% python3 -q
>>> import numpy as np
>>> from numpy import linalg as LA
>>> np.set_printoptions(suppress=True, linewidth=100)
>>> tidy = lambda a: np.round(a, 1) + 0
>>> u = np.array([2, 5, 5, -6, 2, 2])
>>> rng = np.random.default_rng(7640)
>>> K = np.outer(rng.normal(size=26), u) + 0.1 * rng.normal(size=(26, 6))
>>> tidy(K)
array([[ -2.9,  -6.9,  -7. ,   8.2,  -2.8,  -2.7],
       [  0.3,   0.2,   0.2,  -0.2,  -0.1,   0. ],
       [ -4.5, -11.2, -11.3,  13.6,  -4.3,  -4.3],
       [  0.6,   1.3,   1.1,  -1.5,   0.7,   0.5],
       [ -2.9,  -7.3,  -7.3,   8.7,  -2.9,  -3. ],
       [  0.4,   1.1,   1.1,  -1.4,   0.5,   0.5],
       [ -0.8,  -2.2,  -2.4,   2.8,  -0.9,  -1. ],
       [  0.5,   1.3,   0.9,  -1.3,   0.4,   0.4],
       [  4.6,  11.5,  11.5, -14.1,   4.5,   4.7],
       [ -1.8,  -4.2,  -4.2,   4.9,  -1.5,  -1.7],
       [  3.6,   8.9,   8.8, -10.8,   3.4,   3.7],
       [  1.2,   2.5,   2.4,  -3. ,   1.1,   0.9],
       [ -0.6,  -1.6,  -1.9,   2. ,  -0.6,  -0.6],
       [ -3. ,  -7.9,  -7.9,   9.3,  -3.1,  -3. ],
       [  0.5,   1.4,   1.5,  -1.9,   0.8,   0.6],
       [ -0.7,  -1.5,  -1.3,   1.7,  -0.5,  -0.4],
       [  2.3,   6. ,   5.7,  -7.1,   2.4,   2.5],
       [  1.9,   4.7,   4.8,  -5.9,   1.8,   2.1],
       [  2. ,   5.6,   5.5,  -6.5,   2.1,   2.1],
       [ -0.2,  -0.1,  -0.1,   0.1,  -0.2,  -0.3],
       [  0. ,  -0.1,   0.1,   0.2,  -0.1,   0.1],
       [  1.1,   2.9,   3. ,  -3.3,   1.2,   1. ],
       [  2.5,   6.2,   6.1,  -7.6,   2.4,   2.5],
       [  5.1,  12.8,  12.6, -15.1,   5. ,   5.1],
       [  0.3,   0.6,   0.3,  -0.6,   0.1,   0.2],
       [ -0.1,   0. ,   0.2,  -0.1,   0.1,  -0.2]])
>>> dist = LA.norm(K[:, None] - K[None], axis=-1)
>>> np.unravel_index(dist.round(6).argmax(), dist.shape)
(np.int64(2), np.int64(23))
>>> LA.matrix_rank(dist ** 2)
np.int64(8)
>>> dist.mean(axis=1).argmax()
np.int64(2)
>>> (dist + 1e9 * np.eye(26)).round(6).argmin(axis=1)
array([ 4, 25, 13,  5,  0,  7, 12,  5, 23,  6, 22, 21, 15,  4,  3, 12, 22, 18, 16, 25, 19, 11, 16,
        8,  1,  1])
>>> vec = np.array([1, 0, -2, 1, 2, -2])
>>> y = K @ vec
>>> try:
...     LA.solve(K, y)
... except LA.LinAlgError as e:
...     print(e)
... 
Last 2 dimensions of the array must be square
>>> tidy(LA.lstsq(K, y)[0])
array([ 1.,  0., -2.,  1.,  2., -2.])
>>> tidy(LA.pinv(K) @ K)
array([[1., 0., 0., 0., 0., 0.],
       [0., 1., 0., 0., 0., 0.],
       [0., 0., 1., 0., 0., 0.],
       [0., 0., 0., 1., 0., 0.],
       [0., 0., 0., 0., 1., 0.],
       [0., 0., 0., 0., 0., 1.]])
>>> y = y + 0.3 * rng.normal(size=26)
>>> tidy(y)
array([ 19.2,  -0.3,  32. ,  -2.5,  20.5,  -3.1,   7.3,  -2. , -33.1,  12. , -25.1,  -6.2,   4.8,
        21.9,  -4.6,   3.5, -16.6, -13.8, -15.7,   0.6,  -0.4,  -7.6, -17.5, -35.3,  -1.5,   0.5])
>>> b, *_ = LA.lstsq(K, y)
>>> b.round()
array([ 1.,  0., -2.,  1.,  2., -3.])
>>> lab = K[:, 0] > np.median(K[:, 0])
>>> u = K[lab].mean(axis=0) - K[~lab].mean(axis=0)
>>> (((K - K.mean(axis=0)) @ u > 0) == lab).mean()
np.float64(1.0)
>>> np.argsort(-np.abs(u).round(6), kind="stable")
array([3, 1, 2, 5, 0, 4])
>>> F = np.load("layer5.npy")
>>> F
array([[-12.9,   7.1,   0. ,  -4.5,  -6.9,   8.7,   5. ],
       [ -1.4,   0.8,  -0.9,  -0.6,  -1.3,   0.8,   0.4],
       [ -1.7,   0.8,  -0.4,  -0.9,  -1.3,   1.2,   0.7],
       [ 13.2,  -6.3,  -0.1,   4.4,   7.2,  -8.7,  -4.1],
       [  0.4,  -0.8,  -0.1,  -0.2,   0.2,  -0.6,  -0.4],
       [ -5.9,   2.7,   0.4,  -1.9,  -2.8,   3.6,   2.4],
       [ -0.5,   0.1,   0.6,   0.1,   0. ,   0.2,   0.1],
       [ -2.4,   1.3,   0.2,  -1. ,  -1.3,   1.5,   0.4],
       [  3.6,  -1.5,   0.1,   1. ,   1.9,  -2.1,  -1.2],
       [  1.9,  -1. ,   0.1,   0.2,   0.6,  -0.7,  -1.1],
       [ -8.3,   3.8,   0.2,  -2.6,  -4.1,   4.9,   2.5],
       [ -5.1,   2.3,   0.4,  -1.8,  -2.6,   3.4,   1.4],
       [  2.8,  -1.9,  -0.5,   0.8,   0.7,  -1.8,  -0.9],
       [ -5.1,   2.5,   0.1,  -2. ,  -2.8,   2.9,   1.3],
       [ 11.4,  -5.3,   0. ,   3.7,   5.2,  -8. ,  -3.9],
       [ -0.7,   0.7,  -0.4,  -0.5,  -0.7,   0.9,   0.1],
       [ -9.7,   4.8,  -0.1,  -2.4,  -4.8,   5.8,   3.1],
       [ -4.2,   2.2,   0. ,  -1.3,  -1.7,   3. ,   2. ],
       [  2.2,  -1.1,  -0.2,   0.9,   1.5,  -1.3,  -0.8],
       [ -9.4,   5.3,  -0.1,  -3.5,  -5. ,   6.7,   3.6],
       [  6.6,  -3.1,  -0.2,   1.8,   3.2,  -4.1,  -2.4],
       [  4.4,  -2.1,  -0.2,   1.8,   2.1,  -2.6,  -2.1],
       [  0. ,  -0.7,   0. ,   0. ,  -0.2,   0.3,   0.1],
       [  4.7,  -2.6,   0.6,   1.7,   2.3,  -2.5,  -2.3],
       [ -5.9,   3.4,   0. ,  -2. ,  -2.8,   3.5,   2.8],
       [  1.5,  -0.5,   0. ,   0.5,   0.9,  -0.6,  -1.1],
       [  2.1,  -1.2,  -0.1,   0.5,   0.9,  -1.6,  -0.7],
       [-17.8,   8.7,   0.3,  -5.6,  -8.7,  11.6,   5.8]])
>>> cen = F - F.mean(axis=0)
>>> V = LA.svd(cen)[2][:1]
>>> A2 = cen - cen @ V.T @ V
>>> tidy(LA.norm(A2) / LA.norm(cen))
np.float64(0.1)
>>> tidy(np.cov(cen @ V.T, rowvar=False))
np.float64(100.6)
>>> tidy(A2.std(axis=0))
array([0.2, 0.3, 0.3, 0.2, 0.3, 0.3, 0.3])
>>> A2 = np.c_[F[:, :2] @ np.array([[3, 1], [0, 0]]), np.array([1, -2, 0, -2, 2, 1, 2, 0, 1, 0, 1, 1, -2, -2, 2, 2, 0, -1, -1, 1, 1, 2, -2, -2, -2, 0, -2, 1])]
>>> tidy(A2)
array([[-38.7, -12.9,   1. ],
       [ -4.2,  -1.4,  -2. ],
       [ -5.1,  -1.7,   0. ],
       [ 39.6,  13.2,  -2. ],
       [  1.2,   0.4,   2. ],
       [-17.7,  -5.9,   1. ],
       [ -1.5,  -0.5,   2. ],
       [ -7.2,  -2.4,   0. ],
       [ 10.8,   3.6,   1. ],
       [  5.7,   1.9,   0. ],
       [-24.9,  -8.3,   1. ],
       [-15.3,  -5.1,   1. ],
       [  8.4,   2.8,  -2. ],
       [-15.3,  -5.1,  -2. ],
       [ 34.2,  11.4,   2. ],
       [ -2.1,  -0.7,   2. ],
       [-29.1,  -9.7,   0. ],
       [-12.6,  -4.2,  -1. ],
       [  6.6,   2.2,  -1. ],
       [-28.2,  -9.4,   1. ],
       [ 19.8,   6.6,   1. ],
       [ 13.2,   4.4,   2. ],
       [  0. ,   0. ,  -2. ],
       [ 14.1,   4.7,  -2. ],
       [-17.7,  -5.9,  -2. ],
       [  4.5,   1.5,   0. ],
       [  6.3,   2.1,  -2. ],
       [-53.4, -17.8,   1. ]])
>>> LA.matrix_rank(np.c_[F, A2])
np.int64(8)
>>> tidy(LA.lstsq(F, A2[:, 0])[0])
array([3., 0., 0., 0., 0., 0., 0.])
>>> mat = np.loadtxt("mat.csv", delimiter=",")
>>> mat
array([[  8.8,  25.1,  21.7,  16.4,  16.4, -13.9,  31.3, -15. ,  -9.1,  26. ],
       [  9.9,  23.4,  21.4,  18.3,  15.9, -11.7,  32.2, -15.3, -10.1,  25.1],
       [ 10.3,  23.9,  22.4,  16.8,  17.2, -14.6,  33.9, -16.7,  -9.7,  25.1],
       [-31.4,  -5. ,   5.3,   5.2,  37.8, -18.3,  40.4,  -5.6,  27.3,   2.8],
       [-30.7,  -3.2,   6.3,   5.7,  38.7, -18. ,  39.2,  -6.9,  25.6,   1.8],
       [-32.3,  -3.4,   5.1,   6. ,  37.8, -16. ,  39. ,  -5.7,  27. ,   1.5],
       [ 10. ,  24.2,  21.3,  16.9,  15.5, -13.1,  32.7, -16.8, -11.3,  25.4],
       [-32.1,  -4.7,   7.2,   6.3,  39.9, -19.2,  38.4,  -7.2,  24.2,   2.4],
       [  9.6,  24.5,  20.9,  18.4,  16.8, -15. ,  32.5, -16.5,  -9.3,  24.4],
       [-33.1,  -4.9,   6.3,   5.9,  36.9, -16.9,  39.5,  -6.8,  25.9,   1.6],
       [-32.5,  -3.7,   6. ,   5.4,  37.9, -19.1,  41. ,  -9.2,  25.8,   3.2],
       [-32.4,  -4.5,   4.9,   6.4,  37.5, -19.1,  42. ,  -4.5,  24.5,   2. ],
       [-29.3,  -3.6,   7.4,   7.5,  35.9, -18.6,  39.2,  -5.1,  27.8,   0.4],
       [  9.8,  23.2,  21.5,  18.2,  14.9, -14.1,  30.9, -16.1, -11. ,  26.6],
       [-31.8,  -5.3,   6.6,   6.6,  38.6, -16.9,  38.8,  -2.5,  24.5,   2.4],
       [-31.7,  -3.9,   6.3,   6.1,  37.7, -18. ,  39.2,  -7.7,  24.2,   1.4],
       [-30.9,  -3.6,   6.2,   4.8,  38.8, -18.1,  39.9,  -6.2,  27.2,   1.1],
       [  8.3,  24.3,  21. ,  19.2,  15.5, -15.9,  31. , -15.9,  -8.5,  25.2],
       [ 10.1,  25.2,  22.5,  18.6,  16.9, -15. ,  32.4, -15.7, -11.4,  24.4],
       [-32. ,  -4.6,   5.6,   5.5,  38.3, -18.6,  39.5,  -8.4,  25.2,   1.6],
       [-32.6,  -4. ,   3.6,   6. ,  38.2, -17.3,  39.4,  -7.5,  26. ,   2.7],
       [ 11.8,  23.6,  21.6,  17.1,  15.3, -14.7,  31.5, -16.5, -10.8,  24.9],
       [-32.7,  -3.1,   5.6,   7.8,  38.7, -18.4,  41.1,  -7.8,  26.7,   1.9],
       [-32.2,  -4.1,   5.1,   7.5,  35. , -17.5,  38.5,  -5.6,  26.2,   2.5],
       [-32.9,  -3.8,   3.6,   3.9,  39.1, -18.9,  41. ,  -5.7,  26.7,   2.5],
       [-32.7,  -5. ,   5.5,   5.9,  37.6, -17.6,  39.4,  -7.1,  27.1,   1.6],
       [ 11.4,  24.4,  24.6,  18.5,  18.3, -14.1,  32.6, -16.7, -10.7,  25.1],
       [-32.4,  -3.4,   6.8,   5.3,  38. , -17.4,  39.4,  -5.6,  25. ,   1.9],
       [ 10.2,  24.2,  22.6,  18.2,  15.5, -13.7,  32.3, -16.3,  -9.7,  26.4],
       [-32.8,  -4.2,   5.4,   6.3,  38.6, -17.5,  41. ,  -4.9,  25.4,   1.9],
       [  8. ,  23.9,  22.2,  17.7,  17.7, -13.9,  29.5, -15.2,  -9.6,  26.3],
       [  8.6,  23.2,  22.9,  17.2,  16.5, -15.7,  33.1, -16.3,  -9.7,  24.8],
       [  9.8,  23.8,  21.3,  17.3,  16. , -14.7,  33. , -16.4, -10.1,  26.2],
       [-32.9,  -2.8,   6.6,   5.7,  38.5, -16.8,  40.3,  -5.1,  27.5,   0.1],
       [ 10.7,  24.4,  21.3,  17.9,  15.6, -12.4,  29.4, -14.4,  -9.4,  26. ],
       [-32.1,  -3.9,   5.4,   7.7,  37.5, -18.8,  39.5,  -6.3,  24.9,   2.4],
       [-32. ,  -3.3,   7.2,   4.9,  37.7, -17.9,  39.3,  -4.7,  25.5,   0.1],
       [  9.9,  24.2,  21.7,  18.1,  16. , -14. ,  32.1, -16.2,  -9.4,  25.2],
       [-32.8,  -3.8,   6.5,   7.1,  37.1, -16.3,  39.9,  -5. ,  26.2,   2.5],
       [ 10.9,  23.1,  22.7,  17.1,  16.4, -14.2,  31.8, -15.7, -11.2,  26.7],
       [-32. ,  -5.9,   5.7,   5.2,  38.1, -17.8,  39.8,  -5.9,  25.7,   1.8],
       [ 10.7,  24.5,  22.1,  17.1,  14.8, -13.6,  32.1, -15.7, -10. ,  25.5],
       [ 11.1,  22.6,  21.7,  18.2,  15.2, -12.5,  32. , -15.9,  -9.3,  25.2],
       [-32.2,  -3.3,   4.9,   4.7,  39.1, -19. ,  39.3,  -7.6,  25.9,   1.7],
       [-32. ,  -3.1,   4.6,   6.4,  38. , -19.4,  40.1,  -5.9,  25.4,   0.9],
       [-32.1,  -4.6,   6. ,   6.2,  36.9, -18.7,  41.2,  -5.3,  27.4,   3.2]])
>>> T = np.stack([mat, 2 * mat, mat[::-1]])
>>> (T @ mat.T).shape
(3, 46, 46)
>>> LA.matrix_rank(T)
array([10, 10, 10])
>>> LA.matrix_rank(T.reshape(3, -1))
np.int64(2)
>>> lab = rng.permutation(10)
>>> A2 = mat[:, lab] * rng.choice([-1, 1], 10)
>>> A2
array([[-13.9,  16.4,  -8.8, -26. ,  15. ,  16.4, -25.1,  21.7,  -9.1, -31.3],
       [-11.7,  15.9,  -9.9, -25.1,  15.3,  18.3, -23.4,  21.4, -10.1, -32.2],
       [-14.6,  17.2, -10.3, -25.1,  16.7,  16.8, -23.9,  22.4,  -9.7, -33.9],
       [-18.3,  37.8,  31.4,  -2.8,   5.6,   5.2,   5. ,   5.3,  27.3, -40.4],
       [-18. ,  38.7,  30.7,  -1.8,   6.9,   5.7,   3.2,   6.3,  25.6, -39.2],
       [-16. ,  37.8,  32.3,  -1.5,   5.7,   6. ,   3.4,   5.1,  27. , -39. ],
       [-13.1,  15.5, -10. , -25.4,  16.8,  16.9, -24.2,  21.3, -11.3, -32.7],
       [-19.2,  39.9,  32.1,  -2.4,   7.2,   6.3,   4.7,   7.2,  24.2, -38.4],
       [-15. ,  16.8,  -9.6, -24.4,  16.5,  18.4, -24.5,  20.9,  -9.3, -32.5],
       [-16.9,  36.9,  33.1,  -1.6,   6.8,   5.9,   4.9,   6.3,  25.9, -39.5],
       [-19.1,  37.9,  32.5,  -3.2,   9.2,   5.4,   3.7,   6. ,  25.8, -41. ],
       [-19.1,  37.5,  32.4,  -2. ,   4.5,   6.4,   4.5,   4.9,  24.5, -42. ],
       [-18.6,  35.9,  29.3,  -0.4,   5.1,   7.5,   3.6,   7.4,  27.8, -39.2],
       [-14.1,  14.9,  -9.8, -26.6,  16.1,  18.2, -23.2,  21.5, -11. , -30.9],
       [-16.9,  38.6,  31.8,  -2.4,   2.5,   6.6,   5.3,   6.6,  24.5, -38.8],
       [-18. ,  37.7,  31.7,  -1.4,   7.7,   6.1,   3.9,   6.3,  24.2, -39.2],
       [-18.1,  38.8,  30.9,  -1.1,   6.2,   4.8,   3.6,   6.2,  27.2, -39.9],
       [-15.9,  15.5,  -8.3, -25.2,  15.9,  19.2, -24.3,  21. ,  -8.5, -31. ],
       [-15. ,  16.9, -10.1, -24.4,  15.7,  18.6, -25.2,  22.5, -11.4, -32.4],
       [-18.6,  38.3,  32. ,  -1.6,   8.4,   5.5,   4.6,   5.6,  25.2, -39.5],
       [-17.3,  38.2,  32.6,  -2.7,   7.5,   6. ,   4. ,   3.6,  26. , -39.4],
       [-14.7,  15.3, -11.8, -24.9,  16.5,  17.1, -23.6,  21.6, -10.8, -31.5],
       [-18.4,  38.7,  32.7,  -1.9,   7.8,   7.8,   3.1,   5.6,  26.7, -41.1],
       [-17.5,  35. ,  32.2,  -2.5,   5.6,   7.5,   4.1,   5.1,  26.2, -38.5],
       [-18.9,  39.1,  32.9,  -2.5,   5.7,   3.9,   3.8,   3.6,  26.7, -41. ],
       [-17.6,  37.6,  32.7,  -1.6,   7.1,   5.9,   5. ,   5.5,  27.1, -39.4],
       [-14.1,  18.3, -11.4, -25.1,  16.7,  18.5, -24.4,  24.6, -10.7, -32.6],
       [-17.4,  38. ,  32.4,  -1.9,   5.6,   5.3,   3.4,   6.8,  25. , -39.4],
       [-13.7,  15.5, -10.2, -26.4,  16.3,  18.2, -24.2,  22.6,  -9.7, -32.3],
       [-17.5,  38.6,  32.8,  -1.9,   4.9,   6.3,   4.2,   5.4,  25.4, -41. ],
       [-13.9,  17.7,  -8. , -26.3,  15.2,  17.7, -23.9,  22.2,  -9.6, -29.5],
       [-15.7,  16.5,  -8.6, -24.8,  16.3,  17.2, -23.2,  22.9,  -9.7, -33.1],
       [-14.7,  16. ,  -9.8, -26.2,  16.4,  17.3, -23.8,  21.3, -10.1, -33. ],
       [-16.8,  38.5,  32.9,  -0.1,   5.1,   5.7,   2.8,   6.6,  27.5, -40.3],
       [-12.4,  15.6, -10.7, -26. ,  14.4,  17.9, -24.4,  21.3,  -9.4, -29.4],
       [-18.8,  37.5,  32.1,  -2.4,   6.3,   7.7,   3.9,   5.4,  24.9, -39.5],
       [-17.9,  37.7,  32. ,  -0.1,   4.7,   4.9,   3.3,   7.2,  25.5, -39.3],
       [-14. ,  16. ,  -9.9, -25.2,  16.2,  18.1, -24.2,  21.7,  -9.4, -32.1],
       [-16.3,  37.1,  32.8,  -2.5,   5. ,   7.1,   3.8,   6.5,  26.2, -39.9],
       [-14.2,  16.4, -10.9, -26.7,  15.7,  17.1, -23.1,  22.7, -11.2, -31.8],
       [-17.8,  38.1,  32. ,  -1.8,   5.9,   5.2,   5.9,   5.7,  25.7, -39.8],
       [-13.6,  14.8, -10.7, -25.5,  15.7,  17.1, -24.5,  22.1, -10. , -32.1],
       [-12.5,  15.2, -11.1, -25.2,  15.9,  18.2, -22.6,  21.7,  -9.3, -32. ],
       [-19. ,  39.1,  32.2,  -1.7,   7.6,   4.7,   3.3,   4.9,  25.9, -39.3],
       [-19.4,  38. ,  32. ,  -0.9,   5.9,   6.4,   3.1,   4.6,  25.4, -40.1],
       [-18.7,  36.9,  32.1,  -3.2,   5.3,   6.2,   4.6,   6. ,  27.4, -41.2]])
>>> left, _, Vh = LA.svd(mat.T @ A2)
>>> tidy(left @ Vh)
array([[ 0.,  0., -1.,  0.,  0.,  0.,  0.,  0.,  0.,  0.],
       [ 0.,  0.,  0.,  0.,  0.,  0., -1.,  0.,  0.,  0.],
       [ 0.,  0.,  0.,  0.,  0.,  0.,  0.,  1.,  0.,  0.],
       [ 0.,  0.,  0.,  0.,  0.,  1.,  0.,  0.,  0.,  0.],
       [ 0.,  1.,  0.,  0.,  0.,  0.,  0.,  0.,  0.,  0.],
       [ 1.,  0.,  0.,  0.,  0.,  0.,  0.,  0.,  0.,  0.],
       [ 0.,  0.,  0.,  0.,  0.,  0.,  0.,  0.,  0., -1.],
       [ 0.,  0.,  0.,  0., -1.,  0.,  0.,  0.,  0.,  0.],
       [ 0.,  0.,  0.,  0.,  0.,  0.,  0.,  0.,  1.,  0.],
       [ 0.,  0.,  0., -1.,  0.,  0.,  0.,  0.,  0.,  0.]])
>>> lab
array([5, 4, 0, 9, 7, 3, 1, 2, 8, 6])
